In [1]: import numpy as np

In [2]: np.set_printoptions(precision=2, suppress=True, linewidth=200, sign=" ")

In [3]: W0 = np.array([[1, -2, 4, -8], [1, -1, 1, -1], [1, 0, 0, 0]])

In [4]: # row 0 dominates

In [5]: blk = np.stack([W0, -3 * W0, W0[::-1]])

In [6]: np.linalg.norm(blk, axis=(1, 2))
Out[6]: array([  9.49,  28.46,   9.49])

In [7]: np.linalg.matrix_rank(blk.reshape(3, -1))
Out[7]: np.int64(2)

In [8]: (blk @ W0.T).shape
Out[8]: (3, 3, 3)

In [9]: np.einsum("bij,cij->bc", blk, blk)
Out[9]: 
array([[  90, -270,    6],
       [-270,  810,  -18],
       [   6,  -18,   90]])

In [10]: f = np.array([6, -8, -9])

In [11]: np.array([np.convolve(row, f, "same") for row in W0])
Out[11]: 
array([[-20,  31, -62,  28],
       [-14,   5,  -5,  -1],
       [ -8,  -9,   0,   0]])

In [12]: np.polyval(f, W0[0])
Out[12]: array([-11,  31,  55, 439])

In [13]: np.correlate(W0[0], W0[2], "full")
Out[13]: array([ 0,  0,  0,  1, -2,  4, -8])

In [14]: x0 = np.array([-2, 0, 2, 0])

In [15]: W0 * x0
Out[15]: 
array([[-2,  0,  8,  0],
       [-2,  0,  2,  0],
       [-2,  0,  0,  0]])

In [16]: np.linalg.norm(W0 @ x0) <= np.linalg.norm(W0, 2) * np.linalg.norm(x0) + 1e-9
Out[16]: np.True_

In [17]: W0 @ (2 * x0)
Out[17]: array([12,  0, -4])

In [18]: (W0 @ x0).argmax()
Out[18]: np.int64(0)

In [19]: W0 @ np.ones(4)
Out[19]: array([-5.,  0.,  1.])

In [20]: arr = np.cumsum(np.array([[5, 1, 1],
    ...:     [1, 2, 2],
    ...:     [0, 2, 3],
    ...:     [5, 4, 5],
    ...:     [3, 1, 1],
    ...:     [1, 1, 4],
    ...:     [4, 5, 2],
    ...:     [5, 5, 2],
    ...:     [5, 3, 4],
    ...:     [5, 2, 4],
    ...:     [4, 3, 4],
    ...:     [5, 4, 1]]), axis=0)

In [21]: arr
Out[21]: 
array([[  5,   1,   1],
       [  6,   3,   3],
       [  6,   5,   6],
       [ 11,   9,  11],
       [ 14,  10,  12],
       [ 15,  11,  16],
       [ 19,  16,  18],
       [ 24,  21,  20],
       [ 29,  24,  24],
       [ 34,  26,  28],
       [ 38,  29,  32],
       [ 43,  33,  33]])

In [22]: labels = arr[:, 1] > np.median(arr[:, 1])

In [23]: f = arr[labels].mean(axis=0) - arr[~labels].mean(axis=0)

In [24]: f
Out[24]: array([ 21.67,  18.33,  17.67])

In [25]: x0 = np.array([3, 1, 1])

In [26]: rhs = arr @ x0

In [27]: c, lr = np.zeros(3), 1 / np.linalg.norm(arr, 2) ** 2

In [28]: for i in range(8):
    ...:     c -= lr * arr.T @ (arr @ c - rhs)
    ...:     if i % 2 == 0: print(i, round(np.linalg.norm(arr @ c - rhs), 2))
    ...: 
0 6.13
2 6.11
4 6.1
6 6.08

In [29]: c
Out[29]: array([ 2.01,  1.56,  1.66])

In [30]: J = np.load("run2.npy")

In [31]: J
Out[31]: 
array([[ 0.5,  0.5],
       [ 0.5,  0.5]])

In [32]: round(float(np.linalg.norm(J, 2) / np.linalg.norm(J)), 2)
Out[32]: 1.0

In [33]: np.linalg.cond(J) > 100
Out[33]: np.True_

In [34]: vals, evecs = np.linalg.eigh(J)

In [35]: vals
Out[35]: array([ 0.,  1.])

In [36]: evecs @ np.diag(vals) @ evecs.T
Out[36]: 
array([[ 0.5,  0.5],
       [ 0.5,  0.5]])

In [37]: (vals > 1e-8).sum(), (vals < -1e-8).sum()
Out[37]: (np.int64(1), np.int64(0))

In [38]: np.round(np.linalg.svd(J, compute_uv=False), 2) + 0
Out[38]: array([ 1.,  0.])

In [39]: np.linalg.lstsq(J[:-1].T, J[-1])[2]
Out[39]: np.int32(1)

In [40]: vals, evecs = np.linalg.eigh(J)

In [41]: x0 = np.array([2, 3])

In [42]: np.abs(J).sum(axis=1).max(), np.abs(vals).max()
Out[42]: (np.float64(1.0), np.float64(1.0))

In [43]: f = np.array([-4, -8, 4])

In [44]: np.polyval(f, J[1])
Out[44]: array([-1., -1.])

In [45]: np.array([np.convolve(row, f, "same") for row in J])
Out[45]: 
array([[-2., -6., -2.],
       [-2., -6., -2.]])

In [46]: feats = np.load("mat.npy")

In [47]: feats
Out[47]: 
array([[-2,  0,  0,  0,  0,  0,  0,  0],
       [ 1, -2,  0,  0,  0,  0,  0,  0],
       [-1,  2,  1,  0,  0,  0,  0,  0],
       [ 1,  0,  0,  0,  0,  0,  0,  0],
       [ 0,  2, -1,  2,  1,  0,  0,  0],
       [ 0,  0,  1,  2, -1,  2,  0,  0],
       [ 1, -1,  2, -2,  0,  2,  2,  0],
       [-1,  0,  2, -1,  1,  2,  1,  0]])

In [48]: # triangular

In [49]: Uu, sig, Vh = np.linalg.svd(feats)

In [50]: evecs = Vh[:(sig > 1e-8).sum()]

In [51]: rng = np.random.default_rng(20953)

In [52]: x0 = feats[2] + 5 * feats[4] + rng.integers(2) * np.eye(8)[1]

In [53]: x0
Out[53]: array([-1., 12., -4., 10.,  5.,  0.,  0.,  0.])

In [54]: np.round(evecs.T @ evecs, 2) + 0
Out[54]: 
array([[ 1.,  0.,  0.,  0.,  0.,  0.,  0.,  0.],
       [ 0.,  1.,  0.,  0.,  0.,  0.,  0.,  0.],
       [ 0.,  0.,  1.,  0.,  0.,  0.,  0.,  0.],
       [ 0.,  0.,  0.,  1.,  0.,  0.,  0.,  0.],
       [ 0.,  0.,  0.,  0.,  1.,  0.,  0.,  0.],
       [ 0.,  0.,  0.,  0.,  0.,  1.,  0.,  0.],
       [ 0.,  0.,  0.,  0.,  0.,  0.,  1.,  0.],
       [ 0.,  0.,  0.,  0.,  0.,  0.,  0.,  0.]])
